In [1]: import numpy as np

In [2]: np.set_printoptions(precision=2, suppress=True, linewidth=100)

In [3]: data = np.loadtxt("m.csv", delimiter=",")

In [4]: data
Out[4]: 
array([[12., 11., 23., 12., 18.],
       [ 0.,  1.,  8.,  2.,  8.],
       [ 6.,  7., 13.,  6.,  8.],
       [ 9.,  9., 22., 11., 19.],
       [ 6.,  7., 15.,  7., 11.],
       [12., 11., 19., 10., 12.],
       [ 6.,  7., 11.,  5.,  5.],
       [ 3.,  5., 16.,  7., 15.],
       [ 6.,  7., 15.,  7., 11.],
       [12., 11., 17.,  9.,  9.],
       [ 0.,  3.,  7.,  2.,  4.],
       [ 9.,  9., 20., 10., 16.],
       [ 6.,  7., 15.,  7., 11.],
       [12., 11., 25., 13., 21.],
       [ 3.,  5.,  8.,  3.,  3.],
       [12., 11., 17.,  9.,  9.],
       [ 3.,  5., 16.,  7., 15.]])

In [5]: B = data[0, 0] * data[1:] - np.outer(data[1:, 0], data[0])

In [6]: B
Out[6]: 
array([[   0.,   12.,   96.,   24.,   96.],
       [   0.,   18.,   18.,    0.,  -12.],
       [   0.,    9.,   57.,   24.,   66.],
       [   0.,   18.,   42.,   12.,   24.],
       [   0.,    0.,  -48.,  -24.,  -72.],
       [   0.,   18.,   -6.,  -12.,  -48.],
       [   0.,   27.,  123.,   48.,  126.],
       [   0.,   18.,   42.,   12.,   24.],
       [   0.,    0.,  -72.,  -36., -108.],
       [   0.,   36.,   84.,   24.,   48.],
       [   0.,    9.,   33.,   12.,   30.],
       [   0.,   18.,   42.,   12.,   24.],
       [   0.,    0.,   24.,   12.,   36.],
       [   0.,   27.,   27.,    0.,  -18.],
       [   0.,    0.,  -72.,  -36., -108.],
       [   0.,   27.,  123.,   48.,  126.]])

In [7]: data[:, 0] / data[0, 0]
Out[7]: 
array([1.  , 0.  , 0.5 , 0.75, 0.5 , 1.  , 0.5 , 0.25, 0.5 , 1.  , 0.  , 0.75, 0.5 , 1.  , 0.25,
       1.  , 0.25])

In [8]: np.flatnonzero(~B.round(6).any(axis=1))
Out[8]: array([], dtype=int64)

In [9]: print(np.round(B @ np.linalg.pinv(B) @ B, 2) + 0)
[[   0.   12.   96.   24.   96.]
 [   0.   18.   18.    0.  -12.]
 [   0.    9.   57.   24.   66.]
 [   0.   18.   42.   12.   24.]
 [   0.    0.  -48.  -24.  -72.]
 [   0.   18.   -6.  -12.  -48.]
 [   0.   27.  123.   48.  126.]
 [   0.   18.   42.   12.   24.]
 [   0.    0.  -72.  -36. -108.]
 [   0.   36.   84.   24.   48.]
 [   0.    9.   33.   12.   30.]
 [   0.   18.   42.   12.   24.]
 [   0.    0.   24.   12.   36.]
 [   0.   27.   27.    0.  -18.]
 [   0.    0.  -72.  -36. -108.]
 [   0.   27.  123.   48.  126.]]

In [10]: round(np.trace(np.linalg.pinv(B) @ B), 2)
Out[10]: np.float64(3.0)
